% ipython --no-banner

In [1]: import numpy as np

In [2]: np.set_printoptions(precision=1, suppress=True, linewidth=140)

In [3]: def rnd(a):
   ...:     return np.round(a, 1) + 0
   ...: 

In [4]: C = np.array([[3, 1, 3, -2], [2, 3, -3, -3]])

In [5]: M = np.repeat(C, 16 // 2, axis=0)

In [6]: rng = np.random.default_rng(7100)

In [7]: M = M + 0.1 * rng.normal(size=M.shape)

In [8]: rnd(M)
Out[8]: 
array([[ 3. ,  0.9,  3. , -2. ],
       [ 2.7,  0.9,  3.1, -2.1],
       [ 3.2,  1.1,  2.9, -2. ],
       [ 3. ,  0.9,  2.8, -2. ],
       [ 3. ,  1. ,  3. , -2.2],
       [ 3. ,  1.1,  2.9, -1.7],
       [ 2.8,  1.1,  2.9, -2.2],
       [ 3.1,  1. ,  2.9, -2.1],
       [ 2.1,  3.1, -3. , -3.1],
       [ 2.1,  3.1, -3. , -3. ],
       [ 2. ,  3. , -3. , -3.1],
       [ 2.1,  3.1, -3. , -3. ],
       [ 2. ,  3. , -3. , -3.1],
       [ 1.9,  2.8, -2.9, -2.8],
       [ 2. ,  3. , -3. , -3. ],
       [ 2. ,  3. , -3. , -3. ]])

In [9]: P = M @ np.linalg.solve(M.T @ M, M.T)

In [10]: np.allclose(P @ P, P)
Out[10]: True

In [11]: rnd(np.linalg.eigvalsh(P))
Out[11]: array([0., 0., 0., 0., 0., 0., 0., 0., 0., 0., 0., 0., 1., 1., 1., 1.])

In [12]: D = np.linalg.norm(M[:, None] - M[None], axis=-1)

In [13]: rnd(np.linalg.norm(M, axis=1))
Out[13]: array([4.8, 4.7, 4.9, 4.6, 4.9, 4.7, 4.7, 4.8, 5.7, 5.6, 5.6, 5.6, 5.6, 5.3, 5.6, 5.6])

In [14]: np.unravel_index(D.round(6).argmax(), D.shape)
Out[14]: (np.int64(1), np.int64(15))

In [15]: D[12].round(6).argsort(kind="stable")[:4]
Out[15]: array([12, 10, 14,  8])

In [16]: np.linalg.matrix_rank(D ** 2)
Out[16]: np.int64(6)

In [17]: rnd(D[:5, :5])
Out[17]: 
array([[0. , 0.3, 0.3, 0.2, 0.2],
       [0.3, 0. , 0.5, 0.4, 0.4],
       [0.3, 0.5, 0. , 0.3, 0.3],
       [0.2, 0.4, 0.3, 0. , 0.3],
       [0.2, 0.4, 0.3, 0.3, 0. ]])

In [18]: rnd(D[12])
Out[18]: array([6.5, 6.5, 6.3, 6.3, 6.4, 6.4, 6.3, 6.4, 0.1, 0.2, 0. , 0.2, 0. , 0.3, 0.1, 0.2])

In [19]: U, sigma, Vh = np.linalg.svd(M)

In [20]: rnd(sigma)
Out[20]: array([16.6, 12.4,  0.5,  0.3])

In [21]: np.argmax(sigma[:-1] / (sigma[1:] + 1e-6)) + 1
Out[21]: np.int64(2)

In [22]: out = U[:, :2] @ np.diag(sigma[:2]) @ Vh[:2]

In [23]: rnd(np.abs(M - out).max())
Out[23]: np.float64(0.2)

In [24]: rnd(np.linalg.norm(M - out, 2)), rnd(sigma[2])
Out[24]: (np.float64(0.5), np.float64(0.5))

In [25]: rnd(out)
Out[25]: 
array([[ 3. ,  1. ,  3. , -2. ],
       [ 2.9,  0.9,  3. , -1.9],
       [ 3.1,  1.1,  2.9, -2.1],
       [ 2.9,  1. ,  2.8, -2. ],
       [ 3.1,  1.1,  3. , -2.1],
       [ 2.9,  1. ,  2.9, -2. ],
       [ 3. ,  1.1,  2.8, -2.1],
       [ 3. ,  1. ,  2.9, -2.1],
       [ 2.1,  3.1, -3. , -3.1],
       [ 2.1,  3. , -3. , -3.1],
       [ 2. ,  3. , -3. , -3. ],
       [ 2. ,  3. , -3. , -3. ],
       [ 2. ,  3. , -3. , -3. ],
       [ 1.9,  2.9, -2.9, -2.8],
       [ 2. ,  3. , -3. , -3. ],
       [ 2. ,  3. , -3.1, -3. ]])

In [26]: np.linalg.matrix_rank(M, rtol=0.05)
Out[26]: np.int64(2)
